% python3 -q
>>> import numpy as np
>>> np.set_printoptions(precision=1, suppress=True, linewidth=200)
>>> def tidy(a):
...     return np.round(a, 1) + 0
... 
>>> E = np.array([[0.0, 0.0, 1.0, 3.0, 1.0],
...     [0.0, 0.0, 2.0, 3.0, 3.0],
...     [1.0, 2.0, 0.0, 0.0, 0.0],
...     [3.0, 3.0, 0.0, 0.0, 0.0],
...     [1.0, 3.0, 0.0, 0.0, 0.0]])
>>> vals, evecs = np.linalg.eigh(E)
>>> tidy(np.linalg.eigvalsh(E + 5 * np.eye(5)))
array([-0.6,  3.8,  5. ,  6.2, 10.6])
>>> tidy(evecs.T @ E @ evecs)
array([[-5.6,  0. ,  0. ,  0. ,  0. ],
       [ 0. , -1.2,  0. ,  0. ,  0. ],
       [ 0. ,  0. ,  0. ,  0. ,  0. ],
       [ 0. ,  0. ,  0. ,  1.2,  0. ],
       [ 0. ,  0. ,  0. ,  0. ,  5.6]])
>>> (vals > 1e-8).sum(), (vals < -1e-8).sum()
(np.int64(2), np.int64(2))
>>> x0 = np.array([6, 1, 1, 6, 0])
>>> np.sign((E @ x0).round(6))
array([1., 1., 1., 1., 1.])
>>> (E @ x0).argmax()
np.int64(3)
>>> E @ x0
array([19., 20.,  8., 21.,  9.])
>>> np.linalg.norm(E @ x0) <= np.linalg.norm(E, 2) * np.linalg.norm(x0) + 1e-9
np.True_
>>> E @ np.eye(5)[1]
array([0., 0., 2., 3., 3.])
>>> M = np.load("x.npy")
>>> tidy(M)
array([[ 0.5,  0. ,  0. ,  0.9,  0. ,  0. ],
       [ 0. ,  1. ,  0. ,  0. ,  0. ,  0. ],
       [ 0. ,  0. ,  1. ,  0. ,  0. ,  0. ],
       [-0.9,  0. ,  0. ,  0.5,  0. ,  0. ],
       [ 0. ,  0. ,  0. ,  0. ,  1. ,  0. ],
       [ 0. ,  0. ,  0. ,  0. ,  0. ,  1. ]])
>>> T = np.stack([M, -2 * M, M[::-1]])
>>> (T @ M.T).shape
(3, 6, 6)
>>> tidy(np.linalg.det(T))
array([ 1., 64., -1.])
>>> np.linalg.matrix_rank(T.reshape(3, -1))
np.int64(2)
>>> tidy(T.sum(axis=0))
array([[-0.5,  0. ,  0. , -0.9,  0. ,  1. ],
       [ 0. , -1. ,  0. ,  0. ,  1. ,  0. ],
       [-0.9,  0. , -1. ,  0.5,  0. ,  0. ],
       [ 0.9,  0. ,  1. , -0.5,  0. ,  0. ],
       [ 0. ,  1. ,  0. ,  0. , -1. ,  0. ],
       [ 0.5,  0. ,  0. ,  0.9,  0. , -1. ]])
>>> T.shape
(3, 6, 6)
>>> np.einsum("bij,cij->bc", T, T)
array([[  6., -12.,   0.],
       [-12.,  24.,   0.],
       [  0.,   0.,   6.]])
>>> A2 = M / np.linalg.norm(M, axis=1, keepdims=True)
>>> gram = A2 @ A2.T
>>> (gram - 2 * np.eye(6)).round(6).argmax(axis=1)
array([1, 0, 0, 0, 0, 0])
>>> tidy(np.linalg.norm(A2, axis=1))
array([1., 1., 1., 1., 1., 1.])
>>> np.argwhere(np.triu(np.abs(gram) > 0.95, 1))
array([], shape=(0, 2), dtype=int64)
>>> tidy(gram[3])
array([0., 0., 0., 1., 0., 0.])
>>> x0 = np.array([-1, 1, 2, 0, 0, 2])
>>> 6 - np.linalg.matrix_rank(M - np.eye(6), tol=1e-8)
np.int64(4)
>>> tidy(np.linalg.inv(M))
array([[ 0.5,  0. ,  0. , -0.9,  0. ,  0. ],
       [ 0. ,  1. ,  0. ,  0. ,  0. ,  0. ],
       [ 0. ,  0. ,  1. ,  0. ,  0. ,  0. ],
       [ 0.9,  0. ,  0. ,  0.5,  0. ,  0. ],
       [ 0. ,  0. ,  0. ,  0. ,  1. ,  0. ],
       [ 0. ,  0. ,  0. ,  0. ,  0. ,  1. ]])
>>> tidy(np.linalg.det(M))
np.float64(1.0)
>>> tidy(M.T @ (M @ x0))
array([-1.,  1.,  2.,  0.,  0.,  2.])
>>> tidy(np.sort(np.abs(np.degrees(np.angle(np.linalg.eigvals(M))))))
array([ 0.,  0.,  0.,  0., 60., 60.])
>>> tidy(np.linalg.norm(x0)), tidy(np.linalg.norm(M @ x0))
(np.float64(3.2), np.float64(3.2))
>>> rng = np.random.default_rng(23362)
>>> idx = rng.permutation(6)
>>> A2 = M[:, idx] * rng.choice([-1, 1], 6)
>>> tidy(A2)
array([[-0.9,  0. ,  0. ,  0.5,  0. ,  0. ],
       [ 0. ,  1. ,  0. ,  0. ,  0. ,  0. ],
       [ 0. ,  0. ,  0. ,  0. ,  0. ,  1. ],
       [-0.5,  0. ,  0. , -0.9,  0. ,  0. ],
       [ 0. ,  0. , -1. ,  0. ,  0. ,  0. ],
       [ 0. ,  0. ,  0. ,  0. ,  1. ,  0. ]])
>>> left, _, VT = np.linalg.svd(M.T @ A2)
>>> idx
array([3, 1, 4, 0, 5, 2])
>>> K = np.load("out18.npy")
>>> K
array([[0, 0, 0],
       [0, 0, 1],
       [0, 1, 0]])
>>> gram = K.T @ K
>>> np.allclose(gram, gram.T)
True
>>> np.diag(gram)
array([0, 1, 1])
>>> gram
array([[0, 0, 0],
       [0, 1, 0],
       [0, 0, 1]])
>>> np.trace(gram), (K ** 2).sum()
(np.int64(2), np.int64(2))
>>> tidy(np.linalg.eigvalsh(gram)[::-1])
array([1., 1., 0.])
>>> tidy(np.linalg.norm(K))
np.float64(1.4)
>>> K.sum(axis=0)
array([0, 1, 1])
>>> np.abs(K).max()
np.int64(1)
>>> np.diff(K, axis=0)
array([[ 0,  0,  1],
       [ 0,  1, -1]])
>>> np.unravel_index(np.abs(K).argmax(), K.shape)
(np.int64(1), np.int64(2))
>>> [round(float(np.linalg.det(K[:i, :i])), 2) + 0 for i in range(1, 4)]
[0.0, 0.0, 0.0]
>>> A2 = np.array([[-5, -1, 4], [1, 5, 3]])
>>> Z = np.kron(A2, K)
>>> Z
array([[ 0,  0,  0,  0,  0,  0,  0,  0,  0],
       [ 0,  0, -5,  0,  0, -1,  0,  0,  4],
       [ 0, -5,  0,  0, -1,  0,  0,  4,  0],
       [ 0,  0,  0,  0,  0,  0,  0,  0,  0],
       [ 0,  0,  1,  0,  0,  5,  0,  0,  3],
       [ 0,  1,  0,  0,  5,  0,  0,  3,  0]])
>>> tidy(np.linalg.norm(Z, 2)), tidy(np.linalg.norm(A2, 2) * np.linalg.norm(K, 2))
(np.float64(6.5), np.float64(6.5))
>>> np.linalg.lstsq(K[:-1].T, K[-1])[2]
np.int32(1)
>>> tidy(np.trace(np.linalg.pinv(K) @ K))
np.float64(2.0)
>>> tidy(K @ np.linalg.pinv(K) @ K)
array([[0., 0., 0.],
       [0., 0., 1.],
       [0., 1., 0.]])
>>> np.abs(np.diag(np.linalg.qr(K)[1])) > 1e-9
array([False,  True,  True])
>>> A2 = np.array([[2, -2], [-2, 0], [-1, -2]])
>>> F = np.tile(A2, (2, 3))
>>> F
array([[ 2, -2,  2, -2,  2, -2],
       [-2,  0, -2,  0, -2,  0],
       [-1, -2, -1, -2, -1, -2],
       [ 2, -2,  2, -2,  2, -2],
       [-2,  0, -2,  0, -2,  0],
       [-1, -2, -1, -2, -1, -2]])
>>> A2 = F[0, 0] * F[1:] - np.outer(F[1:, 0], F[0])
>>> A2
array([[ 0, -4,  0, -4,  0, -4],
       [ 0, -6,  0, -6,  0, -6],
       [ 0,  0,  0,  0,  0,  0],
       [ 0, -4,  0, -4,  0, -4],
       [ 0, -6,  0, -6,  0, -6]])
>>> np.flatnonzero(~A2.round(6).any(axis=1))
array([2])
>>> F.reshape(-1, 2)
array([[ 2, -2],
       [ 2, -2],
       [ 2, -2],
       [-2,  0],
       [-2,  0],
       [-2,  0],
       [-1, -2],
       [-1, -2],
       [-1, -2],
       [ 2, -2],
       [ 2, -2],
       [ 2, -2],
       [-2,  0],
       [-2,  0],
       [-2,  0],
       [-1, -2],
       [-1, -2],
       [-1, -2]])
>>> T = F.reshape(6, 2, -1)
>>> np.einsum("ihd,jhd->hij", T, T).shape
(2, 6, 6)
>>> T.shape
(6, 2, 3)
>>> T.sum(axis=1)
array([[ 0,  0,  0],
       [-2, -2, -2],
       [-3, -3, -3],
       [ 0,  0,  0],
       [-2, -2, -2],
       [-3, -3, -3]])
>>> T[:, 0]
array([[ 2, -2,  2],
       [-2,  0, -2],
       [-1, -2, -1],
       [ 2, -2,  2],
       [-2,  0, -2],
       [-1, -2, -1]])
>>> np.einsum("ihd,ihd->ih", T, T)
array([[12, 12],
       [ 8,  4],
       [ 6,  9],
       [12, 12],
       [ 8,  4],
       [ 6,  9]])
>>> np.linalg.lstsq(F[:-1].T, F[-1])[2]
np.int32(2)
>>> tidy(F @ np.linalg.pinv(F) @ F)
array([[ 2., -2.,  2., -2.,  2., -2.],
       [-2.,  0., -2.,  0., -2.,  0.],
       [-1., -2., -1., -2., -1., -2.],
       [ 2., -2.,  2., -2.,  2., -2.],
       [-2.,  0., -2.,  0., -2.,  0.],
       [-1., -2., -1., -2., -1., -2.]])
>>> tidy(np.trace(np.linalg.pinv(F) @ F))
np.float64(2.0)
>>> np.unique(F.round(6), axis=0).shape
(3, 6)
>>> W0 = np.array([[2.0, 0.7, 2.7],
...     [2.0, -1.0, 1.0],
...     [2.0, -4.1, -2.1],
...     [2.0, 2.2, 4.2],
...     [2.0, -1.9, 0.1],
...     [2.0, -4.9, -2.9],
...     [2.0, 0.5, 2.5],
...     [2.0, 0.4, 2.4],
...     [2.0, -2.0, 0.0],
...     [2.0, 0.2, 2.2],
...     [2.0, -2.8, -0.8],
...     [2.0, 1.4, 3.4],
...     [2.0, -3.2, -1.2],
...     [2.0, -2.4, -0.4]])
>>> rk = np.linalg.matrix_rank(W0)
>>> rk
np.int64(2)
>>> ns = np.linalg.svd(W0)[2][rk:].T
>>> tidy(W0 @ ns)
array([[0.],
       [0.],
       [0.],
       [0.],
       [0.],
       [0.],
       [0.],
       [0.],
       [0.],
       [0.],
       [0.],
       [0.],
       [0.],
       [0.]])
>>> [int(np.linalg.matrix_rank(W0[:, :j + 1])) for j in range(3)]
[1, 2, 2]
>>> np.linalg.matrix_rank(W0.T @ W0), np.linalg.matrix_rank(W0 @ W0.T)
(np.int64(2), np.int64(2))
>>> tidy(ns[:, 0] / ns[np.abs(ns[:, 0]).round(6).argmax(), 0])
array([ 1.,  1., -1.])
>>> np.allclose(W0 @ ns, 0)
True
>>> tidy(ns @ ns.T)
array([[ 0.3,  0.3, -0.3],
       [ 0.3,  0.3, -0.3],
       [-0.3, -0.3,  0.3]])
>>> feats = np.loadtxt("w.csv", delimiter=",")
>>> feats
array([[-0.2,  1.3, -1.4,  0.1, -0.8],
       [-0.5,  0.9,  1.3,  1.9, -0.2],
       [-0.7,  6.3,  0.5,  0.7, -1.9],
       [-0.6,  1.7, -1.6, -0.8, -0.6],
       [ 1.4,  1.4,  0.6,  0.2, -0.7],
       [ 1.5, -3. , -2.3,  2.6,  0.9],
       [-1.9,  1. ,  0. , -0.8, -0.3],
       [-1.1, -0.4, -0.2,  0.4,  0.1],
       [-1. ,  2.2, -0.3,  0.9, -0.9],
       [ 0.2,  2.5,  1.4,  0.2, -0.8],
       [ 1.2, -2.4,  1.5,  1.2,  0.9],
       [ 0.2,  3.9,  0.2,  0.8, -1.4],
       [ 0.9,  0.6, -0.4, -1.3, -0.1],
       [ 0.3, -3. ,  1.1, -0.1,  1.1],
       [-1.5,  0.2,  1. ,  1.6, -0.1],
       [ 0. , -3.7, -0.4,  1.2,  1.2],
       [-1. , -0.3,  1. ,  0.7,  0.3],
       [ 0.4, -4.8,  2.8, -1. ,  1.7],
       [ 1.3, -1.4,  1. ,  0.4,  0.4]])
>>> gram = np.cov(feats, rowvar=False)
>>> tidy(np.corrcoef(feats.T))
array([[ 1. , -0.4,  0. ,  0.1,  0.3],
       [-0.4,  1. , -0.2, -0.1, -1. ],
       [ 0. , -0.2,  1. , -0.1,  0.2],
       [ 0.1, -0.1, -0.1,  1. ,  0. ],
       [ 0.3, -1. ,  0.2,  0. ,  1. ]])
>>> tidy(gram)
array([[ 1. , -1. ,  0. ,  0.1,  0.3],
       [-1. ,  7.6, -0.6, -0.2, -2.6],
       [ 0. , -0.6,  1.5, -0.2,  0.3],
       [ 0.1, -0.2, -0.2,  1. ,  0. ],
       [ 0.3, -2.6,  0.3,  0. ,  0.9]])
>>> tidy(np.linalg.eigvalsh(gram)[::-1])
array([8.7, 1.5, 1. , 0.9, 0. ])
>>> np.argsort(-feats.std(axis=0).round(6), kind="stable")
array([1, 2, 0, 3, 4])
>>> tidy(np.corrcoef(feats[:, 3], feats[:, 4])[0, 1])
np.float64(0.0)
>>> np.median(feats, axis=0)
array([ 0. ,  0.6,  0.5,  0.4, -0.1])
>>> tidy(np.polyfit(feats[:, 3], feats[:, 4], 1))
array([ 0. , -0.1])
>>> d = np.linalg.norm(feats[:, None] - feats[None], axis=-1)
>>> np.linalg.matrix_rank(d ** 2)
np.int64(7)
>>> np.flatnonzero(d[9] < d.mean() / 2)
array([ 4,  9, 11])
>>> tidy(np.linalg.norm(feats - feats.mean(axis=0), axis=1))
array([2.2, 2. , 6.5, 2.9, 2.1, 5. , 2.4, 1.3, 2.5, 2.7, 3.3, 4. , 2.2, 3.5, 2. , 4.2, 1.3, 6. , 2.2])
>>> tidy(np.linalg.norm(feats, axis=1))
array([2.1, 2.5, 6.7, 2.6, 2.2, 4.9, 2.3, 1.3, 2.7, 3. , 3.4, 4.2, 1.7, 3.4, 2.4, 4.1, 1.6, 5.9, 2.2])
>>> d.mean(axis=1).argmax()
np.int64(2)
>>> idx = feats[:, 0] > np.median(feats[:, 0])
>>> r0 = feats[idx].mean(axis=0) - feats[~idx].mean(axis=0)
>>> tidy((((feats - feats.mean(axis=0)) @ r0 > 0) == idx).mean())
np.float64(0.8)
>>> idx.astype(int)
array([0, 0, 0, 0, 1, 1, 0, 0, 0, 1, 1, 1, 1, 1, 0, 0, 0, 1, 1])
>>> tidy(r0)
array([ 1.7, -1.6,  0.7, -0.3,  0.5])
>>> r0 = np.array([0, 1, 1])
>>> mat = 5 * np.eye(3) + np.outer(r0, r0)
>>> mat
array([[5., 0., 0.],
       [0., 6., 1.],
       [0., 1., 6.]])
>>> Lm = np.linalg.cholesky(mat)
>>> tidy(mat / np.sqrt(np.outer(np.diag(mat), np.diag(mat))))
array([[1. , 0. , 0. ],
       [0. , 1. , 0.2],
       [0. , 0.2, 1. ]])
>>> np.prod(np.diag(Lm)) ** 2, tidy(np.linalg.det(mat))
(np.float64(175.0), np.float64(175.0))
>>> tidy(Lm @ Lm.T)
array([[5., 0., 0.],
       [0., 6., 1.],
       [0., 1., 6.]])
